% ipython --no-banner

In [1]: import numpy as np

In [2]: np.set_printoptions(precision=2, suppress=True, linewidth=140)

In [3]: mat = np.load("arr.npy")

In [4]: print(mat)
[[0 1 1 0 1]
 [1 0 1 0 0]
 [1 1 0 0 0]
 [0 0 0 0 1]
 [1 0 0 1 0]]

In [5]: w, vecs = np.linalg.eigh(mat)

In [6]: vec = np.array([2, -3, -5, -4, 7])

In [7]: print(vecs * np.abs(w) @ vecs.T)
[[ 1.61  0.33  0.33  0.41 -0.08]
 [ 0.33  1.29  0.29 -0.06  0.35]
 [ 0.33  0.29  1.29 -0.06  0.35]
 [ 0.41 -0.06 -0.06  0.91  0.03]
 [-0.08  0.35  0.35  0.03  1.32]]

In [8]: print((np.sign(vecs[:, -1].round(6)) == np.sign(vecs[0, -1].round(6))).astype(int))
[1 1 1 1 1]

In [9]: print(np.abs(mat).sum(axis=1).max(), round(float(np.abs(w).max()), 2))
3 2.21

In [10]: print(vecs * np.maximum(w, 0) @ vecs.T)
[[ 0.81  0.66  0.66  0.21  0.46]
 [ 0.66  0.65  0.65 -0.03  0.18]
 [ 0.66  0.65  0.65 -0.03  0.18]
 [ 0.21 -0.03 -0.03  0.45  0.52]
 [ 0.46  0.18  0.18  0.52  0.66]]

In [11]: print(vec @ mat @ vec)
-30

In [12]: print(np.linalg.eigvalsh(mat[1:, 1:]))
[-1. -1.  1.  1.]

In [13]: J = np.loadtxt("test12.csv", delimiter=",")

In [14]: print(J)
[[0. 0. 1.]
 [0. 0. 0.]
 [1. 0. 0.]]

In [15]: w, vecs = np.linalg.eigh(J)

In [16]: vec = np.array([0, 2, 1])

In [17]: print(np.abs(J).sum(axis=1).max(), np.abs(w).max())
1.0 1.0

In [18]: print(vecs * np.maximum(w, 0) @ vecs.T)
[[0.5 0.  0.5]
 [0.  0.  0. ]
 [0.5 0.  0.5]]

In [19]: print(np.linalg.eigvalsh(J[1:, 1:]))
[0. 0.]

In [20]: print(vec @ J @ vec)
0.0

In [21]: print(np.linalg.lstsq(J[:-1].T, J[-1])[2])
1

In [22]: print(J @ np.linalg.pinv(J) @ J)
[[0. 0. 1.]
 [0. 0. 0.]
 [1. 0. 0.]]

In [23]: print(np.allclose(J[:-1].T @ np.linalg.lstsq(J[:-1].T, J[-1])[0], J[-1]))
False

In [24]: feats = np.load("run9.npy")

In [25]: print(feats)
[[2 2 1]
 [1 1 1]
 [2 2 3]]

In [26]: print(feats - feats[0])
[[ 0  0  0]
 [-1 -1  0]
 [ 0  0  2]]

In [27]: print(np.linalg.matrix_rank(feats))
2

In [28]: print(feats.sum(axis=0))
[5 5 5]

In [29]: print(np.diff(feats, axis=0))
[[-1 -1  0]
 [ 1  1  2]]

In [30]: print(np.abs(feats).max())
3

In [31]: print(np.round(np.linalg.svd(feats, compute_uv=False), 2) + 0)
[5.26 1.14 0.  ]

In [32]: A2 = np.array([[3, -3, -2], [2, 0, -3], [1, -1, 1]])

In [33]: print(np.linalg.matrix_rank(feats @ A2))
2

In [34]: print(np.einsum("ik,kj->ji", feats, A2))
[[11  6 13]
 [-7 -4 -9]
 [-9 -4 -7]]

In [35]: print(np.einsum("ik,kj->ij", feats, A2))
[[11 -7 -9]
 [ 6 -4 -4]
 [13 -9 -7]]

In [36]: C2 = feats.T @ feats

In [37]: print(np.round(np.linalg.svd(feats, compute_uv=False) ** 2, 2) + 0)
[27.7  1.3  0. ]

In [38]: print((feats @ feats.T).shape)
(3, 3)

In [39]: rng = np.random.default_rng(183)

In [40]: z = rng.permutation(3)

In [41]: print(z)
[2 0 1]

In [42]: A2 = feats[z][:, z]

In [43]: print(np.diag(A2))
[3 2 1]

In [44]: print(np.trace(A2))
6

In [45]: m1 = np.load("data.npy")

In [46]: print(m1)
[[-0.21  0.87  1.9  -2.14]
 [-0.36 -1.51  0.79  2.44]
 [-2.21  0.65  1.1   1.57]
 [ 1.01 -1.19 -2.42 -0.84]
 [ 1.7  -0.88 -0.14 -2.31]
 [-2.64  0.75  0.26  1.19]
 [ 0.33 -2.7  -0.79  1.  ]
 [ 1.31 -2.68  0.26 -0.13]
 [ 2.91 -0.33  0.66 -0.07]
 [ 0.11 -1.08 -2.53 -1.19]
 [-2.78 -1.07 -0.32 -0.11]
 [-0.02  2.19 -1.87 -0.86]]

In [47]: dist = np.linalg.norm(m1[:, None] - m1[None], axis=-1)

In [48]: print(dist[10])
[4.41 3.71 2.85 4.4  5.   2.31 3.71 4.43 5.82 3.8  0.   4.61]

In [49]: print(np.flatnonzero(dist[10] < dist.mean() / 2))
[10]

In [50]: print(np.unravel_index(dist.round(6).argmax(), dist.shape))
(np.int64(2), np.int64(4))

In [51]: print(dist.shape)
(12, 12)

In [52]: print(np.linalg.matrix_rank(dist ** 2))
6

In [53]: print((dist + 1e9 * np.eye(12)).round(6).argmin(axis=1))
[4 6 5 9 8 2 7 6 4 3 5 9]

In [54]: print(np.linalg.norm(m1 - m1.mean(axis=0), axis=1))
[3.3  2.93 3.29 2.59 2.83 3.22 2.49 2.56 3.13 2.57 2.75 3.29]

In [55]: print(np.linalg.norm(m1, axis=1))
[3.   3.   3.   3.   3.   3.   3.   3.   3.   3.   3.   3.01]

In [56]: C = m1[[11, 0]].astype(float)

In [57]: for _ in range(6):
    ...:     z = np.linalg.norm(m1[:, None] - C, axis=-1).argmin(axis=1)
    ...:     C = np.array([m1[z == j].mean(axis=0) for j in range(2)])
    ...: 

In [58]: print(z)
[1 1 1 0 1 1 1 1 1 0 0 0]

In [59]: print(np.abs(C[1] - C[0]).argmax())
2

In [60]: print(np.bincount(z))
[4 8]

In [61]: q, vecs = np.linalg.qr(m1[:, :2])[0], np.linalg.qr(m1[:, 2:])[0]

In [62]: sig = np.linalg.svd(q.T @ vecs, compute_uv=False)

In [63]: print((sig > 0.9).sum())
0

In [64]: print(sig)
[0.49 0.2 ]

In [65]: A2 = np.array([[9, 0], [1, 5]])

In [66]: M = np.kron(np.eye(2, dtype=int), A2)

In [67]: print(M)
[[9 0 0 0]
 [1 5 0 0]
 [0 0 9 0]
 [0 0 1 5]]

In [68]: proj = np.triu(np.array([[5, 1, 4, 1], [3, 4, 3, 2], [4, 5, 5, 0], [0, 0, 0, 2]]), 1) + np.eye(4)

In [69]: A2 = proj @ M @ np.linalg.inv(proj)

In [70]: print(np.linalg.matrix_rank(A2))
4

In [71]: print(np.poly(A2))
[    1.   -28.   286. -1260.  2025.]

In [72]: print(A2)
[[10. -5. 12.  5.]
 [ 1.  4. 13.  1.]
 [ 0.  0.  9.  0.]
 [ 0.  0.  1.  5.]]

In [73]: print(np.trace(A2), np.trace(M))
28.0 28

In [74]: print(proj @ M - M @ proj)
[[ 1. -4.  1. -4.]
 [ 0. -1. 10. -1.]
 [ 0.  0.  0.  0.]
 [ 0.  0.  0.  0.]]

In [75]: print(np.flatnonzero(np.linalg.matrix_power((J != 0) + (J.T != 0) + np.eye(3), 3)[1]))
[1]

In [76]: print(np.sort(np.linalg.eigvals(J).real))
[-1.  0.  1.]

In [77]: print((np.linalg.matrix_power((J != 0) + (J.T != 0) + np.eye(3), 3) > 0).astype(int))
[[1 0 1]
 [0 1 0]
 [1 0 1]]

In [78]: print(np.round(np.linalg.det(J), 2))
0.0

In [79]: print((J != 0).astype(int))
[[0 0 1]
 [0 0 0]
 [1 0 0]]

In [80]: q = M.astype(float).copy()

In [81]: for j in range(4):
    ...:     q[:, j] -= q[:, :j] @ (q[:, :j].T @ q[:, j])
    ...:     q[:, j] /= np.linalg.norm(q[:, j])
    ...: 

In [82]: print(q)
[[ 0.99 -0.11  0.    0.  ]
 [ 0.11  0.99  0.    0.  ]
 [ 0.    0.    0.99 -0.11]
 [ 0.    0.    0.11  0.99]]

In [83]: print(np.round(q.T @ M, 2) + 0)
[[9.06 0.55 0.   0.  ]
 [0.   4.97 0.   0.  ]
 [0.   0.   9.06 0.55]
 [0.   0.   0.   4.97]]

In [84]: print(np.round(q.T @ q, 2) + 0)
[[1. 0. 0. 0.]
 [0. 1. 0. 0.]
 [0. 0. 1. 0.]
 [0. 0. 0. 1.]]

In [85]: print([int(np.linalg.matrix_rank(np.linalg.matrix_power(M, p))) for p in range(1, 5)])
[4, 4, 4, 4]

In [86]: print(np.linalg.matrix_power(M - np.diag(np.diag(M)), 4))
[[0 0 0 0]
 [0 0 0 0]
 [0 0 0 0]
 [0 0 0 0]]

In [87]: print(np.linalg.matrix_rank(M - M[0, 0] * np.eye(4)))
2

In [88]: print(np.prod(np.diag(M)), round(np.linalg.det(M), 2))
2025 2025.0

In [89]: print(M @ M)
[[81  0  0  0]
 [14 25  0  0]
 [ 0  0 81  0]
 [ 0  0 14 25]]

In [90]: print(M.ravel(order="F"))
[9 1 0 0 0 5 0 0 0 0 9 1 0 0 0 5]

In [91]: print(M.reshape(2, -1))
[[9 0 0 0 1 5 0 0]
 [0 0 9 0 0 0 1 5]]

In [92]: M.reshape(4, 5)
Traceback (most recent call last):
  Cell In[92], line 1
    M.reshape(4, 5)
ValueError: cannot reshape array of size 16 into shape (4,5)


In [93]: print(M.reshape(-1, 2))
[[9 0]
 [0 0]
 [1 5]
 [0 0]
 [0 0]
 [9 0]
 [0 0]
 [1 5]]

In [94]: blk = M.reshape(4, 2, -1)

In [95]: print(np.einsum("ihd,jhd->hij", blk, blk).shape)
(2, 4, 4)

In [96]: print(blk.transpose(1, 0, 2))
[[[9 0]
  [1 5]
  [0 0]
  [0 0]]

 [[0 0]
  [0 0]
  [9 0]
  [1 5]]]

In [97]: A = np.array([[6, 5, 6, 3], [5, 10, 11, 8], [6, 11, 13, 10], [3, 8, 10, 9]])

In [98]: print(A.ravel(order="F"))
[ 6  5  6  3  5 10 11  8  6 11 13 10  3  8 10  9]

In [99]: blk = A.reshape(4, 2, -1)

In [100]: print(blk.transpose(1, 0, 2))
[[[ 6  5]
  [ 5 10]
  [ 6 11]
  [ 3  8]]

 [[ 6  3]
  [11  8]
  [13 10]
  [10  9]]]

In [101]: print(np.swapaxes(blk, 1, 2)[0])
[[6 6]
 [5 3]]

In [102]: print(np.einsum("ihd,ihd->ih", blk, blk))
[[ 61  45]
 [125 185]
 [157 269]
 [ 73 181]]

In [103]: print(np.einsum("ihd,jhd->hij", blk, blk).shape)
(2, 4, 4)

In [104]: print(np.einsum("ij,ji->", A, A))
1096

In [105]: print(np.round(np.linalg.det(2 * A), 2), round(np.linalg.det(A), 2))
64.0 4.0

In [106]: print(np.einsum("ii->", A))
38

In [107]: z = rng.permutation(4)

In [108]: print(z)
[3 1 2 0]

In [109]: A2 = A[z][:, z]

In [110]: print(np.diag(A2))
[ 9 10 13  6]

In [111]: print(A2)
[[ 9  8 10  3]
 [ 8 10 11  5]
 [10 11 13  6]
 [ 3  5  6  6]]

In [112]: print(np.trace(A2))
38

In [113]: K = np.load("layer11.npy")

In [114]: print(K)
[[ 86.  36.  27. -63.]
 [ 36.  21.  12. -28.]
 [ 27.  12.  14. -21.]
 [-63. -28. -21.  54.]]

In [115]: w, vecs = np.linalg.eigh(K)

In [116]: vec = np.array([-2, 2, -2, 1])

In [117]: print(np.abs(K).sum(axis=1).max(), np.abs(w).max())
212.0 160.0

In [118]: print((np.sign(vecs[:, -1].round(6)) == np.sign(vecs[0, -1].round(6))).astype(int))
[1 1 1 0]

In [119]: print(vecs * np.abs(w) @ vecs.T)
[[ 86.  36.  27. -63.]
 [ 36.  21.  12. -28.]
 [ 27.  12.  14. -21.]
 [-63. -28. -21.  54.]]

In [120]: print(vec @ K @ vec)
594.0

In [121]: u = np.array([3, 1, 1, -2])

In [122]: A2 = K + np.outer(u, np.eye(4)[0])

In [123]: print(np.linalg.matrix_rank(np.linalg.inv(A2) - np.linalg.inv(K), tol=1e-8))
1
